>>> import numpy as np
>>> import numpy.linalg as la
>>> np.set_printoptions(suppress=True, linewidth=100)
>>> data = np.array([[0.74, 2.6, -6.4, 0.86, 2.5, -3.22],
...     [-3.07, -0.3, -3.25, -0.71, -1.8, 0.32],
...     [-0.44, 0.4, 0.8, 1.08, 0.2, 1.24],
...     [0.94, -0.8, -0.74, -1.82, -0.34, -1.94],
...     [-0.75, -0.1, -3.31, -1.27, -0.56, -1.68]])
>>> print(data)
[[ 0.74  2.6  -6.4   0.86  2.5  -3.22]
 [-3.07 -0.3  -3.25 -0.71 -1.8   0.32]
 [-0.44  0.4   0.8   1.08  0.2   1.24]
 [ 0.94 -0.8  -0.74 -1.82 -0.34 -1.94]
 [-0.75 -0.1  -3.31 -1.27 -0.56 -1.68]]
>>> W = np.array([[2, -1, -1, 2],
...     [-1, 0, -1, 2],
...     [1, -1, 0, 0],
...     [2, 0, 2, 2],
...     [2, 1, -1, -1],
...     [-2, -1, 2, 2]])
>>> b = np.array([-9, -3, -6, 9])
>>> act = np.maximum(data @ W + b, 0)
>>> print(la.matrix_rank(act))
2
>>> print((act > 0).mean(axis=0))
[0.  0.6 0.  1. ]
>>> print(act.round(3))
[[ 0.    8.38  0.    8.46]
 [ 0.    1.2   0.    3.28]
 [ 0.    0.    0.   13.36]
 [ 0.    0.    0.    2.1 ]
 [ 0.    2.18  0.    1.96]]
>>> print((act > 0).astype(int))
[[0 1 0 1]
 [0 1 0 1]
 [0 0 0 1]
 [0 0 0 1]
 [0 1 0 1]]
>>> cent = np.array([[-8, 6, 9], [3, -7, 6], [-7, -5, 3], [4, -6, 9]])
>>> print((act @ cent).round(6).argmax(axis=1))
[2 2 2 2 2]
>>> print(np.argsort(-la.norm(act, axis=0).round(6), kind="stable")[:3])
[3 1 0]
>>> print(round(float(la.norm(act, 2) / la.norm(act)), 3))
0.928
>>> print(la.cond(act) > 100)
True
>>> print(la.matrix_rank(act, rtol=0.1))
2
>>> print([round(float(x), 3) for x in la.svd(act, compute_uv=False)[:3]])
[17.245, 6.935, 0.0]
>>> F = np.loadtxt("case2.csv", delimiter=",")
>>> print(F)
[[-0.253  1.864  0.556]
 [ 0.369 -0.595 -0.308]
 [ 0.494  3.456  2.468]
 [ 0.341 -3.933 -3.075]
 [ 0.153  3.151  2.289]
 [-0.108 -3.88  -2.595]
 [ 0.444  3.496  3.331]
 [ 0.142 -4.562 -3.705]
 [ 0.263 -7.437 -5.221]
 [ 0.119 -4.911 -2.902]
 [ 0.087 -4.511 -2.378]]
>>> print(round(np.log10(la.cond(F))))
1
>>> print(la.matrix_rank(F, rtol=0.1))
1
>>> print(la.cond(F) > 100)
False
>>> print(np.round(np.abs(la.svd(F)[2][-1]), 3))
[0.913 0.238 0.331]
>>> print(np.argsort(-la.norm(F, axis=0).round(6), kind="stable")[:3])
[1 2 0]
>>> print([round(float(x), 3) for x in la.svd(F, compute_uv=False)[:3]])
[16.774, 1.409, 0.824]
>>> A = np.loadtxt("w.csv", delimiter=",")
>>> print(A)
[[ 1.669  1.715 -6.27   2.087  7.114]
 [ 7.897  5.054  2.783  0.453  2.034]
 [ 3.157  4.889 -3.711  2.427  6.817]
 [ 7.115 -4.671  1.371 -0.087  5.068]
 [-2.811 -4.733  6.631 -3.107 -4.01 ]
 [-2.083  1.889 -3.033 -7.594  5.022]
 [-1.818 -6.022 -7.682 -0.03   1.188]
 [ 2.746 -0.514 -3.982  2.753 -8.292]
 [ 7.419  4.633  4.676  1.213 -0.4  ]
 [ 0.305  0.369 -2.354 -2.115 -9.474]
 [-2.033  1.552  4.6   -7.157 -4.591]
 [ 4.346  0.618  5.017 -7.452 -0.124]]
>>> vec = np.array([2, -4, -4, 1, -2])
>>> target = A @ vec
>>> print(np.round(la.pinv(A) @ A, 3) + 0)
[[1. 0. 0. 0. 0.]
 [0. 1. 0. 0. 0.]
 [0. 0. 1. 0. 0.]
 [0. 0. 0. 1. 0.]
 [0. 0. 0. 0. 1.]]
>>> print(target.round(3))
[  9.417 -19.169  -9.605  17.207  -8.301 -17.228  48.774  42.813 -20.385  25.383 -26.649 -21.052]
>>> rng = np.random.default_rng(86612)
>>> target = target + 0.1 * rng.normal(size=12)
>>> print(target.round(3))
[  9.506 -19.173  -9.649  17.292  -8.184 -17.23   48.72   42.835 -20.213  25.324 -26.618 -21.064]
>>> b, *_ = la.lstsq(A, target)
>>> print(np.round(A.T @ (target - A @ b), 3) + 0)
[0. 0. 0. 0. 0.]
>>> print(b.round())
[ 2. -4. -4.  1. -2.]
>>> cen = A - A.mean(axis=0)
>>> Uu, sig, VT = la.svd(cen, full_matrices=False)
>>> print(np.round(VT[0] * np.sign(VT[0, np.abs(VT[0]).argmax()]), 3))
[ 0.245  0.169 -0.431  0.336  0.783]
>>> print((np.sign(Uu[:, 0]) == np.sign(Uu[0, 0])).astype(int))
[1 1 1 1 0 1 1 0 1 0 0 0]
>>> print(round((sig ** 2).sum() ** 2 / (sig ** 4).sum(), 3))
3.579
>>> print(np.round(cen.mean(axis=0), 3) + 0)
[0. 0. 0. 0. 0.]
>>> print(np.abs(Uu[:, 0]).argmax())
0
>>> feats = np.array([[1, 2, 3, 3], [2, 1, 2, 3], [3, 2, 1, 2], [3, 3, 2, 1]])
>>> # equal to its transpose
>>> print(round(la.eigvalsh(feats).min(), 3))
-2.618
>>> print(np.all(la.eigvalsh(feats) > 0))
False
>>> print([round(float(la.det(feats[:i, :i])), 2) + 0 for i in range(1, 5)])
[1.0, -3.0, 8.0, -13.0]
>>> J = np.load("layer7.npy")
>>> print(J)
[[ 0.786  0.706 -0.856]
 [-0.969 -0.93   0.982]
 [-0.3    0.11  -0.43 ]
 [ 0.686  0.726 -0.909]
 [ 0.572  0.149  0.1  ]
 [ 0.96   0.422  0.291]
 [ 0.848  0.438 -0.217]
 [ 0.43   0.94  -0.999]
 [ 0.98   0.925 -0.972]
 [ 0.422  0.68  -0.919]
 [-0.245 -0.319  0.523]
 [-0.711 -0.635  0.8  ]
 [ 0.967  0.363  0.478]
 [-0.786 -0.968  0.999]
 [-0.827  0.    -0.664]
 [ 0.941  0.811 -0.881]
 [-0.617  0.508 -0.943]
 [ 0.831  0.721 -0.851]
 [ 0.67   0.501 -0.604]
 [ 0.814 -0.1    0.762]
 [-0.363  0.675 -0.972]
 [-0.629 -0.08  -0.31 ]
 [-0.53   0.53  -0.94 ]
 [ 0.978  0.544  0.139]
 [-0.881 -0.462  0.197]]
>>> vec = np.array([6, -3, 0])
>>> target = J @ vec
>>> print(np.round(la.lstsq(J, target)[0], 3) + 0)
[ 6. -3.  0.]
>>> target = target + 0.3 * rng.normal(size=25)
>>> print(target.round(3))
[ 2.876 -3.12  -2.803  2.002  2.479  4.478  4.13  -0.655  3.363 -0.084 -0.793 -2.504  5.002 -1.335
 -4.269  3.267 -5.596  2.392  3.205  4.689 -4.405 -3.361 -4.05   4.611 -3.843]
>>> b, *_ = la.lstsq(J, target)
>>> print(b.round())
[ 6. -3. -0.]
>>> print(np.round(J.T @ (target - J @ b), 3) + 0)
[0. 0. 0.]
>>> print([round(float(la.norm(la.solve(J.T @ J + lam * np.eye(3), J.T @ target))), 2) for lam in (0, 1, 10, 100)])
[6.86, 4.71, 2.63, 0.54]
>>> print(np.round(la.norm(target - J @ b), 3))
2.033
>>> idx = J[:, 1] > np.median(J[:, 1])
>>> r0 = J[idx].mean(axis=0) - J[~idx].mean(axis=0)
>>> print(r0.round(3))
[ 0.526  0.844 -1.079]
>>> print(np.argsort(-np.abs(r0).round(6), kind="stable"))
[2 1 0]
>>> print(((J - J.mean(axis=0)) @ r0 > 0).astype(int))
[1 0 0 1 0 0 1 1 1 1 0 0 0 0 0 1 1 1 1 0 1 0 1 1 0]
>>> print(idx.astype(int))
[1 0 0 1 0 0 0 1 1 1 0 0 0 0 0 1 1 1 1 0 1 0 1 1 0]
>>> cen = J - J.mean(axis=0)
>>> vecs = la.svd(cen)[2][:2]
>>> Y = cen - cen @ vecs.T @ vecs
>>> print(np.round(np.diag(vecs.T @ vecs), 3))
[0.895 0.326 0.779]
>>> print(np.round((cen @ vecs.T).std(axis=0), 3))
[0.951 0.624]
>>> print(la.norm(Y, axis=1).round(6).argmax())
20
>>> vec = np.array([-1, 3, -2])
>>> a = np.maximum(J @ vec, 0)
>>> print(np.flatnonzero(a > 1e-9))
[ 0  2  3  6  7  8  9 14 15 16 17 18 20 21 22 23]
>>> print(J * (a > 1e-9)[:, None])
[[ 0.786  0.706 -0.856]
 [-0.    -0.     0.   ]
 [-0.3    0.11  -0.43 ]
 [ 0.686  0.726 -0.909]
 [ 0.     0.     0.   ]
 [ 0.     0.     0.   ]
 [ 0.848  0.438 -0.217]
 [ 0.43   0.94  -0.999]
 [ 0.98   0.925 -0.972]
 [ 0.422  0.68  -0.919]
 [-0.    -0.     0.   ]
 [-0.    -0.     0.   ]
 [ 0.     0.     0.   ]
 [-0.    -0.     0.   ]
 [-0.827  0.    -0.664]
 [ 0.941  0.811 -0.881]
 [-0.617  0.508 -0.943]
 [ 0.831  0.721 -0.851]
 [ 0.67   0.501 -0.604]
 [ 0.    -0.     0.   ]
 [-0.363  0.675 -0.972]
 [-0.629 -0.08  -0.31 ]
 [-0.53   0.53  -0.94 ]
 [ 0.978  0.544  0.139]
 [-0.    -0.     0.   ]]
>>> W = np.array([[9, 2, 3, 5, 7, 7], [6, 7, 1, 6, 7, 8], [4, 5, 4, 4, 0, 2]])
>>> b = np.array([3, -3, 1, -3, -3, -3])
>>> act = np.maximum(J @ W + b, 0)
>>> print((act > 0).mean(axis=0))
[0.6  0.28 0.64 0.52 0.56 0.56]
>>> cent = np.array([[1, 2], [1, 1], [1, -2], [-3, -3], [-1, -2], [0, -3]])
>>> print(W @ cent)
[[ -8 -36]
 [-11 -39]
 [  1 -13]]
>>> X = np.array([[2, 1], [-1, 2], [0, 0]])
>>> X[-1] = X[0] + -2 * X[1]
>>> print(X)
[[ 2  1]
 [-1  2]
 [ 4 -3]]
>>> vec = np.array([3, 3])
>>> a = np.maximum(X @ vec, 0)
>>> print(X * (a > 1e-9)[:, None])
[[ 2  1]
 [-1  2]
 [ 4 -3]]
>>> print(np.flatnonzero(a > 1e-9))
[0 1 2]
>>> print(a)
[9 3 3]
>>> print(X.T @ a)
[27  6]
>>> vec = np.array([9, -5])
>>> target = X @ vec
>>> print(np.round(la.pinv(X) @ X, 3) + 0)
[[1. 0.]
 [0. 1.]]
>>> print(target)
[ 13 -19  51]
>>> target = target + 0.3 * rng.normal(size=3)
>>> print(target.round(3))
[ 13.938 -19.177  50.412]
>>> b, *_ = la.lstsq(X, target)
>>> print(round(float(la.norm(target - X @ b)), 3))
0.767
>>> print([round(float(la.norm(la.solve(X.T @ X + lam * np.eye(2), X.T @ target))), 2) for lam in (0, 1, 10, 100)])
[10.29, 9.92, 7.63, 2.34]
>>> print(b.round())
[ 9. -5.]
>>> print(b.round(3))
[ 9.16  -4.695]
>>> Y = np.array([[3, -2], [-2, -2], [-1, 2]])
>>> E = np.kron(np.eye(3, dtype=int), Y)
>>> print(E)
[[ 3 -2  0  0  0  0]
 [-2 -2  0  0  0  0]
 [-1  2  0  0  0  0]
 [ 0  0  3 -2  0  0]
 [ 0  0 -2 -2  0  0]
 [ 0  0 -1  2  0  0]
 [ 0  0  0  0  3 -2]
 [ 0  0  0  0 -2 -2]
 [ 0  0  0  0 -1  2]]
>>> Y = E[0, 0] * E[1:] - np.outer(E[1:, 0], E[0])
>>> print(Y)
[[  0 -10   0   0   0   0]
 [  0   4   0   0   0   0]
 [  0   0   9  -6   0   0]
 [  0   0  -6  -6   0   0]
 [  0   0  -3   6   0   0]
 [  0   0   0   0   9  -6]
 [  0   0   0   0  -6  -6]
 [  0   0   0   0  -3   6]]
>>> print(np.round(E[:, 0] / E[0, 0], 3))
[ 1.    -0.667 -0.333  0.     0.     0.     0.     0.     0.   ]
>>> print(la.matrix_rank(Y), la.matrix_rank(E))
5 6
